$ ipython --no-banner

In [1]: import numpy as np

In [2]: np.set_printoptions(precision=1, suppress=True, linewidth=160, legacy="1.25")

In [3]: F = np.load("layer7.npy")

In [4]: F
Out[4]: 
array([[0, 9, 3, 4, 9, 4],
       [0, 0, 3, 2, 8, 6],
       [0, 0, 0, 7, 5, 0],
       [0, 0, 0, 0, 0, 6],
       [0, 0, 0, 0, 0, 3],
       [0, 0, 0, 0, 0, 0]])

In [5]: rank = np.linalg.matrix_rank(F)

In [6]: rank
Out[6]: 4

In [7]: null = np.linalg.svd(F)[2][rank:].T

In [8]: [int(np.linalg.matrix_rank(F[:i])) for i in range(1, len(F) + 1)]
Out[8]: [1, 2, 3, 4, 4, 4]

In [9]: np.round(null @ null.T, 1) + 0
Out[9]: 
array([[ 1. ,  0. ,  0. ,  0. ,  0. ,  0. ],
       [ 0. ,  0. ,  0. ,  0. ,  0. ,  0. ],
       [ 0. ,  0. ,  0.8,  0.2, -0.3,  0. ],
       [ 0. ,  0. ,  0.2,  0.1, -0.1,  0. ],
       [ 0. ,  0. , -0.3, -0.1,  0.2,  0. ],
       [ 0. ,  0. ,  0. ,  0. ,  0. ,  0. ]])

In [10]: np.allclose(F @ null, 0)
Out[10]: True

In [11]: null.shape
Out[11]: (6, 2)

In [12]: [int(np.linalg.matrix_rank(np.delete(F, i, axis=0))) for i in range(6)]
Out[12]: [3, 3, 3, 4, 4, 4]

In [13]: np.linalg.matrix_rank(F - F[0, 0] * np.eye(6))
Out[13]: 4

In [14]: np.prod(np.diag(F)), round(np.linalg.det(F), 1)
Out[14]: (0, 0.0)

In [15]: U, sv, Vt = np.linalg.svd(F)

In [16]: sv.round(1) + 0
Out[16]: array([17.9,  7.8,  6.5,  3.5,  0. ,  0. ])

In [17]: np.argmax(sv[:-1] / (sv[1:] + 1e-6)) + 1
Out[17]: 4

In [18]: M2 = U[:, :4] @ np.diag(sv[:4]) @ Vt[:4]

In [19]: M2.round(1) + 0
Out[19]: 
array([[0., 9., 3., 4., 9., 4.],
       [0., 0., 3., 2., 8., 6.],
       [0., 0., 0., 7., 5., 0.],
       [0., 0., 0., 0., 0., 6.],
       [0., 0., 0., 0., 0., 3.],
       [0., 0., 0., 0., 0., 0.]])

In [20]: np.linalg.matrix_rank(M2)
Out[20]: 4

In [21]: np.linalg.matrix_rank(F, rtol=0.05)
Out[21]: 4

In [22]: np.allclose(F, F.T)
Out[22]: False

In [23]: (F - F.T) / 2
Out[23]: 
array([[ 0. ,  4.5,  1.5,  2. ,  4.5,  2. ],
       [-4.5,  0. ,  1.5,  1. ,  4. ,  3. ],
       [-1.5, -1.5,  0. ,  3.5,  2.5,  0. ],
       [-2. , -1. , -3.5,  0. ,  0. ,  3. ],
       [-4.5, -4. , -2.5,  0. ,  0. ,  1.5],
       [-2. , -3. ,  0. , -3. , -1.5,  0. ]])

In [24]: np.linalg.matrix_power(F, 3)
Out[24]: 
array([[  0,   0,   0, 189, 135, 495],
       [  0,   0,   0,   0,   0, 171],
       [  0,   0,   0,   0,   0,   0],
       [  0,   0,   0,   0,   0,   0],
       [  0,   0,   0,   0,   0,   0],
       [  0,   0,   0,   0,   0,   0]])

In [25]: round(float(np.abs(np.linalg.eigvals(F)).max()), 1)
Out[25]: 0.0

In [26]: np.trace(F)
Out[26]: 0

In [27]: m1 = np.load("block4.npy")

In [28]: m1
Out[28]: 
array([[ 3.,  5.,  0.,  0.,  0.,  0.,  0.],
       [ 5., -3.,  5.,  0.,  0.,  0.,  0.],
       [ 0.,  5.,  3.,  5.,  0.,  0.,  0.],
       [ 0.,  0.,  5.,  1.,  5.,  0.,  0.],
       [ 0.,  0.,  0.,  5.,  1.,  5.,  0.],
       [ 0.,  0.,  0.,  0.,  5.,  1.,  5.],
       [ 0.,  0.,  0.,  0.,  0.,  5.,  1.]])

In [29]: t3 = np.stack([m1, 4 * m1, m1[::-1]])

In [30]: np.einsum("bij,cij->bc", t3, t3)
Out[30]: 
array([[ 331., 1324.,  101.],
       [1324., 5296.,  404.],
       [ 101.,  404.,  331.]])

In [31]: np.linalg.matrix_rank(t3.reshape(3, -1))
Out[31]: 2

In [32]: np.all(np.linalg.eigvalsh(m1) > 0)
Out[32]: False

In [33]: ev, vecs = np.linalg.eigh(m1)

In [34]: x0 = np.array([-4, -3, 5, 0, 2, 0, 4])

In [35]: round(float(x0 @ m1 @ x0 / (x0 @ x0)), 1), round(float(ev[0]), 1), round(float(ev[-1]), 1)
Out[35]: (1.2, -8.6, 10.4)

In [36]: (np.sign(vecs[:, -1].round(6)) == np.sign(vecs[0, -1].round(6))).astype(int)
Out[36]: array([1, 1, 1, 1, 1, 1, 1])

In [37]: np.abs(m1).sum(axis=1).max(), round(np.abs(ev).max(), 1)
Out[37]: (13.0, 10.4)

In [38]: np.linalg.eigvalsh(m1[1:, 1:])
Out[38]: array([-8. , -5.9, -2.3,  2.7,  7.4, 10.3])

In [39]: rng = np.random.default_rng(150)

In [40]: lab = rng.permutation(7)

In [41]: lab
Out[41]: array([2, 4, 6, 3, 0, 5, 1])

In [42]: M2 = m1[lab][:, lab]

In [43]: np.trace(M2)
Out[43]: 7.0

In [44]: round(np.linalg.det(M2), 1), np.round(np.linalg.det(m1[lab]), 1)
Out[44]: (-139177.0, -139177.0)

In [45]: np.allclose(M2, m1)
Out[45]: False

In [46]: M2
Out[46]: 
array([[ 3.,  0.,  0.,  5.,  0.,  0.,  5.],
       [ 0.,  1.,  0.,  5.,  0.,  5.,  0.],
       [ 0.,  0.,  1.,  0.,  0.,  5.,  0.],
       [ 5.,  5.,  0.,  1.,  0.,  0.,  0.],
       [ 0.,  0.,  0.,  0.,  3.,  0.,  5.],
       [ 0.,  5.,  5.,  0.,  0.,  1.,  0.],
       [ 5.,  0.,  0.,  0.,  5.,  0., -3.]])

In [47]: E = np.loadtxt("test19.csv", delimiter=",")

In [48]: E
Out[48]: 
array([[ 3., -3.,  3., -3.],
       [ 0., -2.,  0., -2.],
       [ 3., -3.,  3., -3.],
       [ 0., -2.,  0., -2.]])

In [49]: M2 = E / np.sqrt((E ** 2).mean(axis=1, keepdims=True))

In [50]: np.linalg.matrix_rank(E - E.mean(axis=1, keepdims=True))
Out[50]: 1

In [51]: np.linalg.norm(M2, axis=1)
Out[51]: array([2., 2., 2., 2.])

In [52]: G = E.T @ E

In [53]: np.linalg.matrix_rank(G)
Out[53]: 2

In [54]: (E @ E.T).shape
Out[54]: (4, 4)

In [55]: np.round(np.linalg.eigvalsh(G)[::-1], 1) + 0
Out[55]: array([80.9,  7.1,  0. ,  0. ])

In [56]: np.diag(G)
Out[56]: array([18., 26., 18., 26.])

In [57]: np.allclose(G, G.T)
Out[57]: True

In [58]: np.trace(G), (E ** 2).sum()
Out[58]: (88.0, 88.0)

In [59]: lab = rng.permutation(4)

In [60]: lab
Out[60]: array([0, 3, 1, 2])

In [61]: M2 = E[lab][:, lab]

In [62]: np.allclose(M2, E)
Out[62]: False

In [63]: M2
Out[63]: 
array([[ 3., -3., -3.,  3.],
       [ 0., -2., -2.,  0.],
       [ 0., -2., -2.,  0.],
       [ 3., -3., -3.,  3.]])

In [64]: M2 = np.array([[1, 7, 0, -7, 6, 5, 9],
    ...:     [1, 3, 1, -4, 6, 9, 9],
    ...:     [8, -8, 9, 6, -5, 2, -8],
    ...:     [0, 6, 8, 9, 2, 7, 0],
    ...:     [0, 4, 5, 8, -5, -7, 1],
    ...:     [-9, 5, 3, 7, -3, 7, 0],
    ...:     [5, 6, -7, 0, -5, -2, -1]])

In [65]: A = M2 + M2.T

In [66]: A
Out[66]: 
array([[  2,   8,   8,  -7,   6,  -4,  14],
       [  8,   6,  -7,   2,  10,  14,  15],
       [  8,  -7,  18,  14,   0,   5, -15],
       [ -7,   2,  14,  18,  10,  14,   0],
       [  6,  10,   0,  10, -10, -10,  -4],
       [ -4,  14,   5,  14, -10,  14,  -2],
       [ 14,  15, -15,   0,  -4,  -2,  -2]])

In [67]: [round(float(x), 1) for x in np.linalg.svd(F, compute_uv=False)[:3]]
Out[67]: [17.9, 7.8, 6.5]

In [68]: np.argsort(-np.linalg.norm(F, axis=0).round(6), kind="stable")[:3]
Out[68]: array([4, 5, 1])

In [69]: round(np.linalg.norm(F, 2) / np.linalg.norm(F), 1)
Out[69]: 0.9

In [70]: ev, vecs = np.linalg.eigh(A)

In [71]: x0 = np.array([1, 3, 2, 3, -2, 1, 0])

In [72]: np.linalg.eigvalsh(A[1:, 1:])
Out[72]: array([-30. ,  -8.5,  -1.7,  10.5,  32. ,  41.8])

In [73]: (np.sign(vecs[:, -1].round(6)) == np.sign(vecs[0, -1].round(6))).astype(int)
Out[73]: array([1, 1, 0, 0, 0, 0, 1])

In [74]: K = np.loadtxt("a.csv", delimiter=",")

In [75]: K
Out[75]: 
array([[-2., -1., -2.,  3., -1.,  3., -3.],
       [ 1.,  3., -2., -3.,  0.,  4.,  2.],
       [ 0.,  0.,  0.,  0.,  0.,  0.,  0.],
       [-1.,  3.,  6., -3.,  0.,  5., -2.],
       [-1.,  3.,  3., -1.,  2., -1., -2.],
       [ 0.,  2.,  2., -3.,  0.,  2.,  1.],
       [-2.,  1., -1.,  1., -3.,  3., -3.],
       [-1.,  3.,  3., -1.,  2., -1., -2.],
       [ 0.,  0., -1.,  1., -2., -2., -1.],
       [ 1.,  6.,  4., -3.,  1., -4., -1.],
       [ 2., -1.,  3., -2., -1.,  1.,  2.],
       [ 0.,  2.,  2., -3.,  0.,  2.,  1.],
       [ 2.,  3.,  4., -6.,  1.,  2.,  3.],
       [ 0.,  0.,  0.,  0.,  0.,  0.,  0.],
       [ 0.,  0.,  0.,  0.,  0.,  0.,  0.],
       [ 2.,  3.,  2., -3.,  1., -1.,  2.],
       [-1.,  3.,  3., -1.,  2., -1., -2.],
       [-1.,  2., -2., -3., -1.,  7.,  1.],
       [ 1.,  1., -2., -3.,  0.,  2.,  3.],
       [-1.,  7.,  5., -4.,  2.,  3., -2.],
       [ 0.,  0., -1.,  1., -2., -2., -1.],
       [-2., -1., -2.,  3., -1.,  3., -3.],
       [ 2.,  3.,  1., -2., -1., -3.,  1.],
       [ 0.,  4.,  1., -4.,  2.,  1.,  1.]])

In [76]: Xc = K - K.mean(axis=0)

In [77]: vecs = np.linalg.svd(Xc)[2][:6]

In [78]: M2 = Xc - Xc @ vecs.T @ vecs

In [79]: (Xc @ vecs.T).std(axis=0)
Out[79]: array([3.6, 2.7, 2.4, 1.3, 0.9, 0.4])
